>>> import numpy as np
>>> np.set_printoptions(precision=2, suppress=True, linewidth=140)
>>> M = np.load("m.npy")
>>> M
array([[ 39,   3,   3,   3,   3,  -2,   3,   1],
       [  1,  50,  -1,   2,   1,   2,  -1,   3],
       [ -2,   2,  53,   1,   3,   1,  -3,  -2],
       [  1,  -1,   1,  -1,   3,   3,   1,  -2],
       [  0,  -3,   0,  -3,  48,  -2,   0,  -3],
       [ -3,   2,   1,   0,  -2,   7,   3,   0],
       [  0,   2,   1,  -1,  -2,  -3, -21,   0],
       [ -3,  -3,   3,  -3,   0,  -3,  -3,  -2]])
>>> r0, r1 = M[7], M[0]
>>> r0 @ r0
np.int64(58)
>>> pr = (r0 @ r1) / (r0 @ r0) * r0
>>> r1 - pr
array([32.22, -3.78,  9.78, -3.78,  3.  , -8.78, -3.78, -3.52])
>>> round(float(np.linalg.norm(r0 + r1) ** 2 + np.linalg.norm(r0 - r1) ** 2), 2)
3258.0
>>> np.linalg.matrix_rank(np.outer(r0, r1))
np.int64(1)
>>> pr
array([ 6.78,  6.78, -6.78,  6.78, -0.  ,  6.78,  6.78,  4.52])
>>> np.outer(r0, r1)
array([[-117,   -9,   -9,   -9,   -9,    6,   -9,   -3],
       [-117,   -9,   -9,   -9,   -9,    6,   -9,   -3],
       [ 117,    9,    9,    9,    9,   -6,    9,    3],
       [-117,   -9,   -9,   -9,   -9,    6,   -9,   -3],
       [   0,    0,    0,    0,    0,    0,    0,    0],
       [-117,   -9,   -9,   -9,   -9,    6,   -9,   -3],
       [-117,   -9,   -9,   -9,   -9,    6,   -9,   -3],
       [ -78,   -6,   -6,   -6,   -6,    4,   -6,   -2]])
>>> other = np.linalg.inv(M)
>>> np.round(np.linalg.det(M) * np.linalg.det(other), 2)
np.float64(1.0)
>>> round(np.linalg.slogdet(M)[0], 2)
np.float64(1.0)
>>> (np.abs(other) > 1e-9).astype(int)
array([[1, 1, 1, 1, 1, 1, 1, 1],
       [1, 1, 1, 1, 1, 1, 1, 1],
       [1, 1, 1, 1, 1, 1, 1, 1],
       [1, 1, 1, 1, 1, 1, 1, 1],
       [1, 1, 1, 1, 1, 1, 1, 1],
       [1, 1, 1, 1, 1, 1, 1, 1],
       [1, 1, 1, 1, 1, 1, 1, 1],
       [1, 1, 1, 1, 1, 1, 1, 1]])
>>> np.round(np.linalg.inv(other), 2) + 0
array([[ 39.,   3.,   3.,   3.,   3.,  -2.,   3.,   1.],
       [  1.,  50.,  -1.,   2.,   1.,   2.,  -1.,   3.],
       [ -2.,   2.,  53.,   1.,   3.,   1.,  -3.,  -2.],
       [  1.,  -1.,   1.,  -1.,   3.,   3.,   1.,  -2.],
       [  0.,  -3.,   0.,  -3.,  48.,  -2.,   0.,  -3.],
       [ -3.,   2.,   1.,   0.,  -2.,   7.,   3.,   0.],
       [  0.,   2.,   1.,  -1.,  -2.,  -3., -21.,   0.],
       [ -3.,  -3.,   3.,  -3.,   0.,  -3.,  -3.,  -2.]])
>>> q, r_ = np.linalg.qr(M)
>>> np.allclose(r_.T @ r_, M.T @ M)
True
>>> np.trace(q @ q.T)
np.float64(8.0)
>>> q.shape, r_.shape
((8, 8), (8, 8))
>>> round(float(abs(r_[0, 0])), 2), round(np.linalg.norm(M[:, 0]), 2)
(39.31, np.float64(39.31))
>>> np.round(q @ r_, 2) + 0
array([[ 39.,   3.,   3.,   3.,   3.,  -2.,   3.,   1.],
       [  1.,  50.,  -1.,   2.,   1.,   2.,  -1.,   3.],
       [ -2.,   2.,  53.,   1.,   3.,   1.,  -3.,  -2.],
       [  1.,  -1.,   1.,  -1.,   3.,   3.,   1.,  -2.],
       [  0.,  -3.,   0.,  -3.,  48.,  -2.,   0.,  -3.],
       [ -3.,   2.,   1.,   0.,  -2.,   7.,   3.,   0.],
       [  0.,   2.,   1.,  -1.,  -2.,  -3., -21.,   0.],
       [ -3.,  -3.,   3.,  -3.,   0.,  -3.,  -3.,  -2.]])
